% ipython --no-banner

In [1]: import numpy as np

In [2]: from numpy import linalg as LA

In [3]: np.set_printoptions(precision=2, suppress=True, linewidth=140, legacy="1.25")

In [4]: X = 3 * np.eye(3) + np.eye(3, k=1)

In [5]: X
Out[5]: 
array([[3., 1., 0.],
       [0., 3., 1.],
       [0., 0., 3.]])

In [6]: cov = X.T @ X

In [7]: LA.matrix_rank(cov)
Out[7]: 3

In [8]: (X @ X.T).shape
Out[8]: (3, 3)

In [9]: def softmax(z):
   ...:     e = np.exp(z - z.max(axis=-1, keepdims=True))
   ...:     return e / e.sum(axis=-1, keepdims=True)
   ...: 

In [10]: softmax(X[0])
Out[10]: array([0.84, 0.11, 0.04])

In [11]: softmax(X[0] + 3)
Out[11]: array([0.84, 0.11, 0.04])

In [12]: np.round(softmax(10 * X[0]), 2) + 0
Out[12]: array([1., 0., 0.])

In [13]: S = X @ X.T / np.sqrt(3)

In [14]: softmax(S).round(6).argmax(axis=1)
Out[14]: array([0, 1, 2])

In [15]: softmax(S + np.triu(np.full(S.shape, -np.inf), 1))
Out[15]: 
array([[1.  , 0.  , 0.  ],
       [0.02, 0.98, 0.  ],
       [0.01, 0.03, 0.96]])

In [16]: softmax(S)[0] @ X
Out[16]: array([2.94, 1.03, 0.03])

In [17]: Y = LA.inv(X)

In [18]: LA.inv(Y)
Out[18]: 
array([[3., 1., 0.],
       [0., 3., 1.],
       [0., 0., 3.]])

In [19]: (np.abs(Y) > 1e-9).astype(int)
Out[19]: 
array([[1, 1, 1],
       [0, 1, 1],
       [0, 0, 1]])

In [20]: X @ Y
Out[20]: 
array([[1., 0., 0.],
       [0., 1., 0.],
       [0., 0., 1.]])

In [21]: vec = np.array([2, 5, 0])

In [22]: target = X @ vec

In [23]: target
Out[23]: array([11., 15.,  0.])

In [24]: np.round(LA.solve(X.T, X[0]), 2) + 0
Out[24]: array([1., 0., 0.])

In [25]: LA.solve(X, target)
Out[25]: array([2., 5., 0.])

In [26]: Y = np.array([[0], [0], [1]])

In [27]: W0 = np.block([[np.zeros((3, 3)), Y], [Y.T, np.zeros((1, 1))]])

In [28]: W0
Out[28]: 
array([[0., 0., 0., 0.],
       [0., 0., 0., 0.],
       [0., 0., 0., 1.],
       [0., 0., 1., 0.]])

In [29]: q = X.astype(float).copy()

In [30]: for j in range(3):
    ...:     q[:, j] -= q[:, :j] @ (q[:, :j].T @ q[:, j])
    ...:     q[:, j] /= LA.norm(q[:, j])
    ...: 

In [31]: q.T @ X
Out[31]: 
array([[3., 1., 0.],
       [0., 3., 1.],
       [0., 0., 3.]])

In [32]: q.T @ q
Out[32]: 
array([[1., 0., 0.],
       [0., 1., 0.],
       [0., 0., 1.]])

In [33]: M = np.loadtxt("test17.csv", delimiter=",")

In [34]: M
Out[34]: 
array([[ 2.,  6., -4.],
       [ 6.,  0.,  1.],
       [-4.,  1.,  4.]])

In [35]: softmax(M).sum(axis=1)
Out[35]: array([1., 1., 1.])

In [36]: np.round(softmax(M[0] + 4), 2) + 0
Out[36]: array([0.02, 0.98, 0.  ])

In [37]: np.round(softmax(10 * M[0]), 2) + 0
Out[37]: array([0., 1., 0.])

In [38]: S = M @ M.T / np.sqrt(3)

In [39]: np.round(softmax(S + np.triu(np.full(S.shape, -np.inf), 1)), 2) + 0
Out[39]: 
array([[1., 0., 0.],
       [0., 1., 0.],
       [0., 0., 1.]])

In [40]: np.round(softmax(S), 2) + 0
Out[40]: 
array([[1., 0., 0.],
       [0., 1., 0.],
       [0., 0., 1.]])

In [41]: softmax(S)[0] @ M
Out[41]: array([ 2.,  6., -4.])

In [42]: Y = np.array([[2, 0, 2], [2, 0, 1]])

In [43]: C = np.kron(Y, M)

In [44]: LA.matrix_rank(C)
Out[44]: 6

In [45]: feats = np.load("layer11.npy")

In [46]: feats
Out[46]: 
array([[59, -2, -3,  4,  5],
       [ 1, 37, -3,  7,  8],
       [ 4, -2, 54, -4,  2],
       [ 9, -9, -1, 29, -5],
       [-3, -5, -8, -9, 11]])

In [47]: rng = np.random.default_rng(93053)

In [48]: Y = M + rng.integers(-2, 3, (3, 2)) @ rng.integers(-2, 3, (2, 3))

In [49]: Y
Out[49]: 
array([[ 4., 12.,  4.],
       [ 8.,  6.,  9.],
       [-2.,  4.,  6.]])

In [50]: np.abs(Y - M).sum(axis=1)
Out[50]: array([16., 16.,  7.])

In [51]: Y - M
Out[51]: 
array([[2., 6., 8.],
       [2., 6., 8.],
       [2., 3., 2.]])

In [52]: np.round(LA.svd(Y - M, compute_uv=False), 2) + 0
Out[52]: array([14.9 ,  1.71,  0.  ])

In [53]: LA.matrix_rank(Y - M, tol=1e-8)
Out[53]: 2

In [54]: vals, vecs = LA.eig(Y)

In [55]: np.sort(LA.eigvals(Y @ Y))
Out[55]: array([ 37.57,  38.92, 259.51])

In [56]: mat = np.load("a.npy")

In [57]: mat
Out[57]: 
array([[-0.31, -0.42, -0.54, -0.05,  0.24, -0.27, -0.17, -0.53, -0.04],
       [ 0.48,  0.01, -0.07, -0.02,  0.39, -0.14, -0.69,  0.24,  0.24],
       [ 0.17,  0.1 , -0.27, -0.3 ,  0.4 ,  0.58,  0.35, -0.13,  0.39],
       [-0.51, -0.04, -0.05, -0.22,  0.05, -0.33,  0.11,  0.52,  0.54],
       [ 0.51, -0.07, -0.34,  0.06, -0.55, -0.31,  0.24, -0.09,  0.38],
       [ 0.14,  0.07, -0.29,  0.53,  0.45, -0.24,  0.44,  0.31, -0.26],
       [-0.24,  0.46, -0.62,  0.13, -0.31,  0.3 , -0.3 ,  0.21, -0.13],
       [ 0.  ,  0.75,  0.06, -0.27,  0.16, -0.45,  0.06, -0.34, -0.02],
       [-0.21,  0.16,  0.21,  0.69,  0.04,  0.1 , -0.11, -0.33,  0.52]])

In [58]: Y = mat + rng.integers(-2, 3, (9, 3)) @ rng.integers(-2, 3, (3, 9))

In [59]: Y
Out[59]: 
array([[-0.31, -0.42, -0.54,  3.95, -1.76,  5.73, -0.17, -2.53, -2.04],
       [-1.52, -5.99,  1.93, -2.02,  0.39,  5.86, -2.69, -1.76, -5.76],
       [-2.83, -0.9 , -3.27,  2.7 ,  0.4 ,  5.58, -0.65, -1.13, -0.61],
       [-1.51, -3.04,  0.95, -5.22,  2.05, -3.33, -0.89,  1.52, -0.46],
       [ 0.51,  7.93, -6.34,  6.06, -0.55, -4.31,  2.24,  1.91,  8.38],
       [ 1.14, -0.93,  1.71,  0.53, -0.55,  1.76,  0.44, -0.69, -2.26],
       [-1.24, -2.54,  0.38,  1.13, -1.31,  6.3 , -1.3 , -1.79, -4.13],
       [-1.  ,  1.75, -1.94, -2.27,  2.16, -5.45,  0.06,  1.66,  2.98],
       [ 4.79, -0.84,  7.21, -2.31, -1.96, -0.9 ,  0.89, -1.33, -2.48]])

In [60]: np.round(LA.svd(Y - mat, compute_uv=False), 2) + 0
Out[60]: array([21.48, 14.55,  9.42,  0.  ,  0.  ,  0.  ,  0.  ,  0.  ,  0.  ])
